$ python3 -q
>>> import numpy as np
>>> np.set_printoptions(precision=4, suppress=True, linewidth=100, sign=" ")
>>> rd = lambda a: np.round(a, 4) + 0
>>> F = np.load("dump.npy")
>>> F
array([[ 0,  0,  1],
       [ 2,  0,  0],
       [ 0,  1,  0]])
>>> rd(np.linalg.pinv(F))
array([[ 0. ,  0.5,  0. ],
       [ 0. ,  0. ,  1. ],
       [ 1. ,  0. ,  0. ]])
>>> rd(np.linalg.norm(F, axis=0))
array([ 2.,  1.,  1.])
>>> F[:, 0] @ F[:, 2]
np.int64(0)
>>> F @ F.T
array([[ 1,  0,  0],
       [ 0,  4,  0],
       [ 0,  0,  1]])
>>> F.T @ F
array([[ 4,  0,  0],
       [ 0,  1,  0],
       [ 0,  0,  1]])
>>> other = np.array([[0, 1], [-2, -2]])
>>> basis = np.kron(other, F)
>>> np.linalg.matrix_rank(basis)
np.int64(6)
>>> rng = np.random.default_rng(977764)
>>> other = F + rng.integers(-2, 3, (3, 1)) @ rng.integers(-2, 3, (1, 3))
>>> other
array([[-2,  0, -3],
       [ 4,  0,  4],
       [-2,  1, -4]])
>>> rd(np.linalg.svd(other - F, compute_uv=False))
array([ 7.746,  0.   ,  0.   ])
>>> M = np.array([[4.0, 1.0, 1.0, 1.0],
...     [1.0, 4.0, 1.0, 1.0],
...     [1.0, 1.0, 4.0, 1.0],
...     [1.0, 1.0, 1.0, 4.0]])
>>> ev, V = np.linalg.eigh(M)
>>> x0 = np.array([4, 4, 5, 3])
>>> rd(V * np.sqrt(ev) @ V.T)
array([[ 1.9605,  0.2284,  0.2284,  0.2284],
       [ 0.2284,  1.9605,  0.2284,  0.2284],
       [ 0.2284,  0.2284,  1.9605,  0.2284],
       [ 0.2284,  0.2284,  0.2284,  1.9605]])
>>> rd(np.linalg.eigvalsh(M[1:, 1:]))
array([ 3.,  3.,  6.])
>>> rd(V * np.abs(ev) @ V.T)
array([[ 4.,  1.,  1.,  1.],
       [ 1.,  4.,  1.,  1.],
       [ 1.,  1.,  4.,  1.],
       [ 1.,  1.,  1.,  4.]])
>>> other = M / np.sqrt((M ** 2).mean(axis=1, keepdims=True))
>>> rd(np.linalg.norm(other, axis=1))
array([ 2.,  2.,  2.,  2.])
>>> K = np.load("sample16.npy")
>>> K
array([[-1., -1., -1.,  0.],
       [-2., -3., -2., -2.],
       [ 4.,  3.,  2.,  4.],
       [-1.,  1.,  1., -2.]])
>>> other = K / np.linalg.norm(K, axis=1, keepdims=True)
>>> G = other @ other.T
>>> rd(np.linalg.norm(other, axis=1))
array([ 1.,  1.,  1.,  1.])
>>> rd(np.degrees(np.arccos(np.clip(G[2, 3], -1, 1))))
np.float64(113.2289)
>>> (K + K.T) / 2
array([[-1. , -1.5,  1.5, -0.5],
       [-1.5, -3. ,  0.5, -0.5],
       [ 1.5,  0.5,  2. ,  2.5],
       [-0.5, -0.5,  2.5, -2. ]])
>>> K @ K
array([[-1.,  1.,  1., -2.],
       [ 2.,  3.,  2.,  2.],
       [-6., -3., -2., -6.],
       [ 5., -1., -1.,  6.]])
>>> rd(np.sort(np.abs(np.linalg.eigvals(K))))
array([ 0.,  1.,  1.,  2.])
>>> rd(np.abs(np.linalg.eigvals(K)).max())
np.float64(2.0)
>>> rd(np.linalg.matrix_power(K, 4))
array([[-13.,   1.,   1., -14.],
       [  2.,   3.,   2.,   2.],
       [-18.,  -3.,  -2., -18.],
       [ 29.,  -1.,  -1.,  30.]])
>>> np.allclose(K, K.T)
False
>>> (K - K.T) / 2
array([[ 0. ,  0.5, -2.5,  0.5],
       [-0.5,  0. , -2.5, -1.5],
       [ 2.5,  2.5,  0. ,  1.5],
       [-0.5,  1.5, -1.5,  0. ]])
>>> other = np.array([[3, 3], [1, 2]])
>>> basis = np.kron(other, K)
>>> basis
array([[-3., -3., -3.,  0., -3., -3., -3.,  0.],
       [-6., -9., -6., -6., -6., -9., -6., -6.],
       [12.,  9.,  6., 12., 12.,  9.,  6., 12.],
       [-3.,  3.,  3., -6., -3.,  3.,  3., -6.],
       [-1., -1., -1.,  0., -2., -2., -2.,  0.],
       [-2., -3., -2., -2., -4., -6., -4., -4.],
       [ 4.,  3.,  2.,  4.,  8.,  6.,  4.,  8.],
       [-1.,  1.,  1., -2., -2.,  2.,  2., -4.]])
>>> np.linalg.matrix_rank(basis)
np.int64(6)
>>> basis.shape
(8, 8)
>>> rd(np.linalg.norm(basis, 2)), rd(np.linalg.norm(other, 2) * np.linalg.norm(K, 2))
(np.float64(38.9272), np.float64(38.9272))
>>> arr = np.load("case2.npy")
>>> arr
array([[  1,   3,   0,   3,   2,   0],
       [  3,   0,   2,   1,   0,   8],
       [  0,   0,   2,   3,   2,   8],
       [  2,   3,   3,   2,   0,  12]])
>>> ang = np.radians(90)
>>> r_ = np.eye(6)
>>> r_[0, 0] = r_[2, 2] = np.cos(ang)
>>> r_[0, 2], r_[2, 0] = -np.sin(ang), np.sin(ang)
>>> rd(r_)
array([[ 0.,  0., -1.,  0.,  0.,  0.],
       [ 0.,  1.,  0.,  0.,  0.,  0.],
       [ 1.,  0.,  0.,  0.,  0.,  0.],
       [ 0.,  0.,  0.,  1.,  0.,  0.],
       [ 0.,  0.,  0.,  0.,  1.,  0.],
       [ 0.,  0.,  0.,  0.,  0.,  1.]])
>>> other = arr @ r_.T
>>> rd(np.linalg.det(r_)), np.trace(r_)
(np.float64(1.0), np.float64(4.0))
>>> rd(np.abs(other - arr).max(axis=0))
array([ 5.,  0.,  2.,  0.,  0.,  0.])
>>> np.allclose(np.linalg.norm(arr, axis=1), np.linalg.norm(other, axis=1))
True
>>> rd(np.linalg.svd(arr, compute_uv=False)), rd(np.linalg.svd(other, compute_uv=False))
(array([ 17.7847,   4.8115,   2.9785,   1.9186]), array([ 17.7847,   4.8115,   2.9785,   1.9186]))
>>> other = arr / np.sqrt((arr ** 2).mean(axis=1, keepdims=True))
>>> np.linalg.matrix_rank(arr - arr.mean(axis=1, keepdims=True))
np.int64(4)
>>> np.linalg.matrix_rank(other) == np.linalg.matrix_rank(arr)
np.True_
>>> sig = 20 * 0.2 ** np.arange(5)
>>> O, _ = np.linalg.qr(np.array([[-0.2, -1.0, -0.2, 0.6, -0.5],
...     [0.1, 0.1, -0.7, 0.8, 0.2],
...     [-0.7, 0.2, -0.5, 0.6, -1.4],
...     [1.2, -1.6, 0.3, 1.1, -1.1],
...     [1.0, 0.5, -0.7, -1.0, 0.2]]))
>>> m1 = rng.normal(size=(20, 5)) * sig @ O
>>> rd(m1)
array([[  3.1782, -13.6672,  12.1395, -11.9819,  -5.6854],
       [  1.1847,  -6.7754,   4.3803,  -7.0947,  -3.1723],
       [  2.4995, -12.0536,  10.8454, -10.676 ,  -6.3021],
       [ -1.2334,   6.5917,  -3.2641,   7.6796,   2.1733],
       [  2.3812, -12.6059,   9.7505, -12.2921,  -6.6202],
       [ -1.756 ,   8.7028,  -1.6102,  11.7492,  -0.6622],
       [  3.1352, -14.5443,  15.9737, -10.3003,  -8.3951],
       [  0.7543,  -5.6946,   2.3813,  -6.6975,  -1.8972],
       [  3.9804, -17.7991,   7.4686, -21.9696,  -3.033 ],
       [  6.932 , -36.3462,  31.9595, -31.8712, -19.0788],
       [  2.7119, -13.182 ,   9.3208, -12.9599,  -4.4036],
       [  1.5116, -10.0607,   8.0825,  -9.5224,  -6.3473],
       [  1.3834,  -3.7768,  -1.5736,  -7.2499,   2.6977],
       [  1.5631,  -9.4717,   9.8485,  -7.1258,  -6.6312],
       [ -3.5289,  17.7444, -17.03  ,  14.5397,  10.0532],
       [  2.9836, -17.7565,  11.8945, -18.4584,  -8.4729],
       [  0.8068,  -5.4993,   1.9153,  -6.9638,  -1.6025],
       [  1.9717, -15.7295,  12.4603, -14.6806, -10.258 ],
       [  1.2744,  -8.7507,  10.0375,  -5.6865,  -6.9846],
       [ -3.1244,  19.5644, -21.0986,  14.0425,  14.5759]])
>>> Xc = m1 - m1.mean(axis=0)
>>> left, sig, Vt = np.linalg.svd(Xc, full_matrices=False)
>>> rd(Vt[0] * np.sign(Vt[0, np.abs(Vt[0]).argmax()]))
array([-0.11  ,  0.5925, -0.5121,  0.5247,  0.3152])
>>> rd((sig ** 2).sum() ** 2 / (sig ** 4).sum())
np.float64(1.0918)
>>> rd(Xc.mean(axis=0))
array([ 0.,  0.,  0.,  0.,  0.])
>>> np.abs(Vt[0]).argmax()
np.int64(1)
>>> np.linalg.matrix_rank(Xc)
np.int64(5)
>>> rd(sig)
array([ 94.4799,  19.6826,   4.6371,   0.6725,   0.1276])
>>> rd(sig ** 2 / (sig ** 2).sum())
array([ 0.9562,  0.0415,  0.0023,  0.    ,  0.    ])
